In [1]: import numpy as np

In [2]: import numpy.linalg as la

In [3]: np.set_printoptions(precision=2, suppress=True, linewidth=160)

In [4]: E = np.load("x.npy")

In [5]: print(E)
[[ -3   1   4  -1]
 [  3  -1  -4   3]
 [  3  -2  -8  -2]
 [ -3   3  12   2]
 [ -3   2   8  -1]
 [  0  -3 -12   1]
 [  0  -1  -4  -1]
 [  1  -3 -12   1]
 [  1   3  12   2]]

In [6]: rk = la.matrix_rank(E)

In [7]: print(rk)
3

In [8]: ns = la.svd(E)[2][rk:].T

In [9]: print(np.round(E @ ns, 2) + 0)
[[0.]
 [0.]
 [0.]
 [0.]
 [0.]
 [0.]
 [0.]
 [0.]
 [0.]]

In [10]: print(np.round(ns @ ns.T, 2) + 0)
[[ 0.    0.    0.    0.  ]
 [ 0.    0.94 -0.24  0.  ]
 [ 0.   -0.24  0.06  0.  ]
 [ 0.    0.    0.    0.  ]]

In [11]: print(np.round(ns[:, 0] / ns[np.abs(ns[:, 0]).round(6).argmax(), 0], 2) + 0)
[ 0.    1.   -0.25  0.  ]

In [12]: print([int(la.matrix_rank(E[:i])) for i in range(1, len(E) + 1)])
[1, 2, 3, 3, 3, 3, 3, 3, 3]

In [13]: print(np.allclose(E @ ns, 0))
True

In [14]: print([int(la.matrix_rank(np.delete(E, i, axis=0))) for i in range(9)])
[3, 3, 3, 3, 3, 3, 3, 3, 3]

In [15]: r0 = np.array([1, 3, 3, 3, 1, 2, 1, 1, 0]) + 0.5

In [16]: F = np.outer(r0, r0) / (r0 @ r0)

In [17]: print(F.round(2) + 0)
[[0.04 0.1  0.1  0.1  0.04 0.07 0.04 0.04 0.01]
 [0.1  0.23 0.23 0.23 0.1  0.17 0.1  0.1  0.03]
 [0.1  0.23 0.23 0.23 0.1  0.17 0.1  0.1  0.03]
 [0.1  0.23 0.23 0.23 0.1  0.17 0.1  0.1  0.03]
 [0.04 0.1  0.1  0.1  0.04 0.07 0.04 0.04 0.01]
 [0.07 0.17 0.17 0.17 0.07 0.12 0.07 0.07 0.02]
 [0.04 0.1  0.1  0.1  0.04 0.07 0.04 0.04 0.01]
 [0.04 0.1  0.1  0.1  0.04 0.07 0.04 0.04 0.01]
 [0.01 0.03 0.03 0.03 0.01 0.02 0.01 0.01 0.  ]]

In [18]: U, sigma, VT = la.svd(F)

In [19]: print(sigma.round(2) + 0)
[1. 0. 0. 0. 0. 0. 0. 0. 0.]

In [20]: M2 = U[:, :1] @ np.diag(sigma[:1]) @ VT[:1]

In [21]: print(la.matrix_rank(M2))
1

In [22]: print(la.matrix_rank(F, rtol=0.05))
1

In [23]: print(round(la.norm(F - M2) / la.norm(F), 2))
0.0

In [24]: print(M2.round(2) + 0)
[[0.04 0.1  0.1  0.1  0.04 0.07 0.04 0.04 0.01]
 [0.1  0.23 0.23 0.23 0.1  0.17 0.1  0.1  0.03]
 [0.1  0.23 0.23 0.23 0.1  0.17 0.1  0.1  0.03]
 [0.1  0.23 0.23 0.23 0.1  0.17 0.1  0.1  0.03]
 [0.04 0.1  0.1  0.1  0.04 0.07 0.04 0.04 0.01]
 [0.07 0.17 0.17 0.17 0.07 0.12 0.07 0.07 0.02]
 [0.04 0.1  0.1  0.1  0.04 0.07 0.04 0.04 0.01]
 [0.04 0.1  0.1  0.1  0.04 0.07 0.04 0.04 0.01]
 [0.01 0.03 0.03 0.03 0.01 0.02 0.01 0.01 0.  ]]
